$ ipython --no-banner

In [1]: import numpy as np

In [2]: np.set_printoptions(suppress=True, linewidth=100)

In [3]: F = np.loadtxt("mat.csv", delimiter=",")

In [4]: print(F)
[[-0.1 -0.2  1.8]
 [ 0.6  0.4 -0.4]
 [-1.2  1.4  0.8]
 [ 0.4  0.5  1.1]
 [-0.3  3.2 -1.5]
 [-0.3  0.3  0.4]
 [-0.4 -1.5  0. ]
 [ 0.8  1.7  0.5]
 [-4.  -5.  -1. ]
 [ 0.1 -1.  -0.4]
 [-0.6  1.   0.3]
 [-0.1 -0.8 -0.4]
 [ 1.6 -2.   0.1]
 [-0.3 -1.7  2. ]
 [-0.8  0.9 -0.3]
 [ 1.5 -0.2  0.3]
 [ 1.6 -0.2  1.8]
 [-0.6  0.3  0.8]]

In [5]: Xs = F - F.mean(axis=0)

In [6]: left, sig, vt = np.linalg.svd(Xs, full_matrices=False)

In [7]: print(np.round(vt[0] * np.sign(vt[0, np.abs(vt[0]).argmax()]), 1))
[0.4 0.9 0.1]

In [8]: print(np.round(Xs.mean(axis=0), 1) + 0)
[0. 0. 0.]

In [9]: proj = F @ np.linalg.solve(F.T @ F, F.T)

In [10]: print(round(np.trace(proj), 1))
3.0

In [11]: print(np.allclose(proj @ proj, proj))
True

In [12]: print(np.round(np.linalg.eigvalsh(proj), 1) + 0)
[0. 0. 0. 0. 0. 0. 0. 0. 0. 0. 0. 0. 0. 0. 0. 1. 1. 1.]

In [13]: A2 = F / np.sqrt((F ** 2).mean(axis=1, keepdims=True))

In [14]: print(np.linalg.matrix_rank(A2) == np.linalg.matrix_rank(F))
True

In [15]: print(np.round(np.linalg.norm(A2, axis=1), 1))
[1.7 1.7 1.7 1.7 1.7 1.7 1.7 1.7 1.7 1.7 1.7 1.7 1.7 1.7 1.7 1.7 1.7 1.7]

In [16]: G = np.cov(F, rowvar=False)

In [17]: print(np.round(np.corrcoef(F[:, 2], F[:, 1])[0, 1], 1))
0.0

In [18]: print(np.round(np.corrcoef(F.T), 1) + 0)
[[1.  0.4 0.3]
 [0.4 1.  0. ]
 [0.3 0.  1. ]]

In [19]: print(np.round(np.polyfit(F[:, 2], F[:, 1], 1), 1) + 0)
[ 0.  -0.2]

In [20]: print(G.shape)
(3, 3)

In [21]: print(np.round(np.median(F, axis=0), 1) + 0)
[-0.2  0.   0.3]

In [22]: vec = np.array([0, 1, 0])

In [23]: y = F @ vec

In [24]: beta, lr = np.zeros(3), 1 / np.linalg.norm(F, 2) ** 2

In [25]: for i in range(50):
    ...:     beta -= lr * F.T @ (F @ beta - y)
    ...:     if i % 10 == 0: print(i, round(np.linalg.norm(F @ beta - y), 1))
    ...: 
0 1.2
10 0.1
20 0.0
30 0.0
40 0.0

In [26]: print(np.round(np.linalg.cond(F), 1))
2.2

In [27]: J = np.load("data.npy")

In [28]: print(J)
[[ 0 -2  1 -3]
 [ 2 -3 -3  3]
 [ 0 -2  1 -3]]

In [29]: # row 2 repeats row 0

In [30]: left, sig, vt = np.linalg.svd(J)

In [31]: vecs = vt[:(sig > 1e-8).sum()]

In [32]: rng = np.random.default_rng(39114)

In [33]: vec = J[1] + 4 * J[0] + rng.integers(2) * np.eye(4)[2]

In [34]: print(vec)
[  2. -11.   1.  -9.]

In [35]: print(np.linalg.matrix_rank(np.vstack([J, vec])))
2

In [36]: print(np.allclose(vecs.T @ vecs @ vec, vec))
True

In [37]: left, sig, vt = np.linalg.svd(J)

In [38]: print(np.argmax(sig[:-1] / (sig[1:] + 1e-6)) + 1)
2

In [39]: print(sig.round(1) + 0)
[6.2 4.6 0. ]

In [40]: A2 = left[:, :2] @ np.diag(sig[:2]) @ vt[:2]

In [41]: print(np.round(np.linalg.norm(J - A2) / np.linalg.norm(J), 1))
0.0

In [42]: print(np.linalg.matrix_rank(J, rtol=0.05))
2

In [43]: f = np.array([2, 0, -1])

In [44]: X = np.outer(rng.normal(size=21), f) + 0.1 * rng.normal(size=(21, 3))

In [45]: print(X.round(1) + 0)
[[-1.5  0.2  0.6]
 [ 1.3  0.1 -0.8]
 [-1.5 -0.1  0.7]
 [ 0.8 -0.1 -0.4]
 [ 0.3  0.   0. ]
 [-1.8  0.   0.8]
 [-1.3  0.1  0.7]
 [-0.9  0.2  0.4]
 [ 0.3  0.   0. ]
 [ 2.   0.1 -1. ]
 [ 1.2 -0.1 -0.7]
 [-2.7 -0.1  1.4]
 [-2.   0.   1. ]
 [-1.   0.1  0.5]
 [-0.1 -0.2  0. ]
 [ 1.3  0.  -0.8]
 [-1.5  0.   0.9]
 [-0.8 -0.1  0.4]
 [ 2.9  0.1 -1.5]
 [-1.1  0.2  0.5]
 [-0.6  0.   0.4]]

In [46]: print([round(float(x), 1) for x in np.linalg.svd(X, compute_uv=False)[:3]])
[7.6, 0.5, 0.4]

In [47]: print(round(float(np.linalg.norm(X, 2) / np.linalg.norm(X)), 1))
1.0

In [48]: print(round(np.log10(np.linalg.cond(X))))
1

In [49]: print(np.linalg.cond(X) > 100)
False

In [50]: mat = np.array([[-9, -6, -9, -6, -9, -6],
    ...:     [-4, 9, -4, 9, -4, 9],
    ...:     [-3, 0, -3, 0, -3, 0],
    ...:     [-9, -6, -9, -6, -9, -6],
    ...:     [-4, 9, -4, 9, -4, 9],
    ...:     [-3, 0, -3, 0, -3, 0]])

In [51]: print(np.linalg.cond(mat) > 100)
True

In [52]: print([round(float(x), 1) for x in np.linalg.svd(mat, compute_uv=False)[:3]])
[28.0, 23.6, 0.0]

In [53]: print(round(np.linalg.norm(mat, 2) / np.linalg.norm(mat), 1))
0.8

In [54]: left, sig, vt = np.linalg.svd(mat, full_matrices=False)

In [55]: print(np.round(left.T @ left, 1) + 0)
[[1. 0. 0. 0. 0. 0.]
 [0. 1. 0. 0. 0. 0.]
 [0. 0. 1. 0. 0. 0.]
 [0. 0. 0. 1. 0. 0.]
 [0. 0. 0. 0. 1. 0.]
 [0. 0. 0. 0. 0. 1.]]

In [56]: print(round(float(np.sqrt((sig ** 2).sum())), 1), round(float(np.linalg.norm(mat)), 1))
36.6 36.6

In [57]: print(np.round(np.cumsum(sig ** 2) / np.sum(sig ** 2), 1))
[0.6 1.  1.  1.  1.  1. ]

In [58]: print(np.round(left.T @ mat @ vt.T, 1) + 0)
[[28.   0.   0.   0.   0.   0. ]
 [ 0.  23.6  0.   0.   0.   0. ]
 [ 0.   0.   0.   0.   0.   0. ]
 [ 0.   0.   0.   0.   0.   0. ]
 [ 0.   0.   0.   0.   0.   0. ]
 [ 0.   0.   0.   0.   0.   0. ]]

In [59]: print(np.allclose(left * sig @ vt, mat))
True
